$ ipython --no-banner

In [1]: import numpy as np

In [2]: np.set_printoptions(precision=1, suppress=True, linewidth=160, sign=" ")

In [3]: rd = lambda a: np.round(a, 1) + 0

In [4]: J = np.load("w.npy")

In [5]: print(J)
[[ 49   0 -42 -63]
 [  0   0   0   0]
 [-42   0  36  54]
 [-63   0  54  81]]

In [6]: # splits into 2 blocks

In [7]: w, V = np.linalg.eigh(J)

In [8]: x = np.array([1, -2, 2, -1])

In [9]: print(x @ J @ x / (x @ x), rd(w[0]), w[-1])
1.6 0.0 166.0

In [10]: print(rd(V * np.maximum(w, 0) @ V.T))
[[ 49.   0. -42. -63.]
 [  0.   0.   0.   0.]
 [-42.   0.  36.  54.]
 [-63.   0.  54.  81.]]

In [11]: print(rd(V * np.abs(w) @ V.T))
[[ 49.   0. -42. -63.]
 [  0.   0.   0.   0.]
 [-42.   0.  36.  54.]
 [-63.   0.  54.  81.]]

In [12]: B = J[0, 0] * J[1:] - np.outer(J[1:, 0], J[0])

In [13]: print(B)
[[ 0  0  0  0]
 [ 0  0  0  0]
 [ 0  0  0  0]]

In [14]: print(rd(J[:, 0] / J[0, 0]))
[ 1.   0.  -0.9 -1.3]

In [15]: rank = np.linalg.matrix_rank(J)

In [16]: print(rank)
1

In [17]: null = np.linalg.svd(J)[2][rank:].T

In [18]: print([int(np.linalg.matrix_rank(J[:, :j + 1])) for j in range(4)])
[1, 1, 1, 1]

In [19]: print(np.allclose(J @ null, 0))
True

In [20]: print(rd(null @ null.T))
[[ 0.7  0.   0.3  0.4]
 [ 0.   1.   0.   0. ]
 [ 0.3  0.   0.8 -0.3]
 [ 0.4  0.  -0.3  0.5]]

In [21]: print(null.shape)
(4, 3)

In [22]: print(rd(np.linalg.det(J)))
0.0

In [23]: def softmax(z):
    ...:     e = np.exp(z - z.max(axis=-1, keepdims=True))
    ...:     return e / e.sum(axis=-1, keepdims=True)
    ...: 

In [24]: print(rd(softmax(J[0])))
[ 1.  0.  0.  0.]

In [25]: print(rd(softmax(10 * J[0])))
[ 1.  0.  0.  0.]

In [26]: scores = J @ J.T / np.sqrt(4)

In [27]: print(softmax(scores)[0] @ J)
[ 49.   0. -42. -63.]

In [28]: print(softmax(scores).round(6).argmax(axis=1))
[ 0  0  3  3]

In [29]: print(softmax(scores + np.triu(np.full(scores.shape, -np.inf), 1)))
[[ 1.   0.   0.   0. ]
 [ 0.5  0.5  0.   0. ]
 [ 0.   0.   1.   0. ]
 [ 0.   0.   0.   1. ]]

In [30]: W0 = np.load("block8.npy")

In [31]: print(W0)
[[  2   3   4]
 [  5   6   7]
 [  8   9  10]
 [ 11  12  13]]

In [32]: rank = np.linalg.matrix_rank(W0)

In [33]: print(rank)
2

In [34]: null = np.linalg.svd(W0)[2][rank:].T

In [35]: print(np.linalg.matrix_rank(W0.T @ W0), np.linalg.matrix_rank(W0 @ W0.T))
2 2

In [36]: print([int(np.linalg.matrix_rank(np.delete(W0, i, axis=0))) for i in range(4)])
[2, 2, 2, 2]

In [37]: print(np.linalg.matrix_rank(W0, rtol=0.1))
1

In [38]: print(np.argsort(-np.linalg.norm(W0, axis=0).round(6), kind="stable")[:3])
[ 2  1  0]

In [39]: print(np.linalg.cond(W0) > 100)
True

In [40]: print(np.linalg.cond(J) > 100)
True

In [41]: print(rd(np.linalg.norm(J, 2) / np.linalg.norm(J)))
1.0

In [42]: print(np.allclose(W0[:-1].T @ np.linalg.lstsq(W0[:-1].T, W0[-1])[0], W0[-1]))
True

In [43]: print(np.unique(W0.round(6), axis=0).shape)
(4, 3)

In [44]: print(np.abs(np.diag(np.linalg.qr(W0)[1])) > 1e-9)
[ True  True False]

In [45]: print(rd(W0 @ np.linalg.pinv(W0) @ W0))
[[  2.   3.   4.]
 [  5.   6.   7.]
 [  8.   9.  10.]
 [ 11.  12.  13.]]

In [46]: print(rd(np.trace(np.linalg.pinv(W0) @ W0)))
2.0

In [47]: print(np.linalg.lstsq(W0[:-1].T, W0[-1])[2])
2

In [48]: left, sigma, vt = np.linalg.svd(W0)

In [49]: print(rd(sigma))
[ 28.6   1.1   0. ]

In [50]: B = left[:, :2] @ np.diag(sigma[:2]) @ vt[:2]

In [51]: print(rd(B))
[[  2.   3.   4.]
 [  5.   6.   7.]
 [  8.   9.  10.]
 [ 11.  12.  13.]]

In [52]: print(np.linalg.matrix_rank(W0, rtol=0.05))
1

In [53]: print(np.linalg.matrix_rank(B))
2

In [54]: Z = np.array([[5, 2, 1], [4, 0, 4], [1, 5, 5]])

In [55]: X = np.repeat(Z, 26 // 3, axis=0)

In [56]: rng = np.random.default_rng(619535)

In [57]: X = X + 0.3 * rng.normal(size=X.shape)

In [58]: print(rd(X))
[[ 4.8  1.9  1.1]
 [ 5.   1.4  1.3]
 [ 5.   2.7  0.9]
 [ 4.8  2.1  1.6]
 [ 5.5  2.1  1.3]
 [ 4.9  1.9  1.3]
 [ 5.1  2.1  0.9]
 [ 4.9  1.9  1. ]
 [ 4.   0.3  4.5]
 [ 3.8  0.   4. ]
 [ 4.3  0.2  4.4]
 [ 3.8 -0.2  4. ]
 [ 4.1  0.3  3.9]
 [ 3.7  0.5  4.5]
 [ 4.5  0.1  4.1]
 [ 3.6 -0.4  3.9]
 [ 1.2  5.   4.8]
 [ 0.5  4.8  5. ]
 [ 0.7  5.1  4.9]
 [ 0.5  4.4  5.2]
 [ 1.1  5.2  4.9]
 [ 1.1  4.8  4.5]
 [ 1.4  5.   5.1]
 [ 0.8  4.9  5.5]]

In [59]: Ac = X - X.mean(axis=0)

In [60]: V = np.linalg.svd(Ac)[2][:1]

In [61]: B = Ac - Ac @ V.T @ V

In [62]: print(rd(B.std(axis=0)))
[ 0.3  1.   1.1]

In [63]: print(rd(np.linalg.norm(B) / np.linalg.norm(Ac)))
0.5

In [64]: x = np.array([0, 0, 2])

In [65]: y = X @ x

In [66]: print(rd(np.linalg.lstsq(X, y)[0]))
[ 0.  0.  2.]

In [67]: y = y + 0.3 * rng.normal(size=24)

In [68]: print(rd(y))
[  1.5   2.3   1.9   2.7   2.    1.8   2.4   2.2   8.7   8.3   9.3   8.    8.3   8.9   8.1   7.7   9.2   9.6  10.2  10.6   9.8   8.5  10.2  11.3]

In [69]: b, *_ = np.linalg.lstsq(X, y)

In [70]: print(rd(np.linalg.norm(y - X @ b)))
1.9

In [71]: print(b.round())
[-0. -0.  2.]

In [72]: d = np.linalg.norm(X[:, None] - X[None], axis=-1)

In [73]: print(rd(d[7]))
[ 0.2  0.6  0.8  0.6  0.7  0.3  0.3  0.   4.   3.7  3.8  3.9  3.4  4.   3.6  3.9  6.1  6.7  6.5  6.6  6.4  5.9  6.2  6.8]

In [74]: print(np.linalg.matrix_rank(d ** 2))
5

In [75]: print(rd(d[:5, :5]))
[[ 0.   0.6  0.9  0.5  0.8]
 [ 0.6  0.   1.4  0.8  0.9]
 [ 0.9  1.4  0.   1.   0.9]
 [ 0.5  0.8  1.   0.   0.8]
 [ 0.8  0.9  0.9  0.8  0. ]]

In [76]: print(d[7].round(6).argsort(kind="stable")[:4])
[ 7  0  6  5]

In [77]: print(rd(np.linalg.norm(X - X.mean(axis=0), axis=1)))
[ 2.8  2.9  3.1  2.4  3.1  2.7  3.1  3.   2.4  2.4  2.5  2.7  2.2  2.2  2.6  2.8  3.6  4.1  4.   3.9  3.9  3.5  3.6  4.1]

In [78]: Z = X[[14, 5]].astype(float)

In [79]: for _ in range(6):
    ...:     idx = np.linalg.norm(X[:, None] - Z, axis=-1).argmin(axis=1)
    ...:     Z = np.array([X[idx == j].mean(axis=0) for j in range(2)])
    ...: 

In [80]: print(idx)
[ 1  1  1  1  1  1  1  1  0  0  0  0  0  0  0  0  0  0  0  0  0  0  0  0]

In [81]: print(rd(Z))
[[ 2.4  2.5  4.6]
 [ 5.   2.   1.2]]

In [82]: print(rd(Z[1] - Z[0]))
[ 2.5 -0.5 -3.4]

In [83]: print(np.bincount(idx))
[ 16   8]

In [84]: left, sigma, vt = np.linalg.svd(J)

In [85]: V = vt[:(sigma > 1e-8).sum()]

In [86]: x = J[1] + 5 * J[3] + rng.integers(2) * np.eye(4)[0]

In [87]: print(x)
[-314.    0.  270.  405.]

In [88]: print(rd(np.linalg.norm(x - V.T @ V @ x)))
0.8

In [89]: print(rd(V.T @ V))
[[ 0.3  0.  -0.3 -0.4]
 [ 0.   0.   0.   0. ]
 [-0.3  0.   0.2  0.3]
 [-0.4  0.   0.3  0.5]]

In [90]: mat = np.loadtxt("out0.csv", delimiter=",")

In [91]: print(mat)
[[ 1.  1.  1.  1.  1.  1.  1.  1.]
 [ 1.  1. -1. -1.  1.  1. -1. -1.]
 [ 1. -1. -1.  1.  1. -1. -1.  1.]]

In [92]: t = np.radians(135)

In [93]: Rm = np.eye(8)

In [94]: Rm[3, 3] = Rm[6, 6] = np.cos(t)

In [95]: Rm[3, 6], Rm[6, 3] = -np.sin(t), np.sin(t)

In [96]: print(rd(Rm))
[[ 1.   0.   0.   0.   0.   0.   0.   0. ]
 [ 0.   1.   0.   0.   0.   0.   0.   0. ]
 [ 0.   0.   1.   0.   0.   0.   0.   0. ]
 [ 0.   0.   0.  -0.7  0.   0.  -0.7  0. ]
 [ 0.   0.   0.   0.   1.   0.   0.   0. ]
 [ 0.   0.   0.   0.   0.   1.   0.   0. ]
 [ 0.   0.   0.   0.7  0.   0.  -0.7  0. ]
 [ 0.   0.   0.   0.   0.   0.   0.   1. ]]

In [97]: B = mat @ Rm.T

In [98]: print(np.allclose(mat @ mat.T, B @ B.T))
True
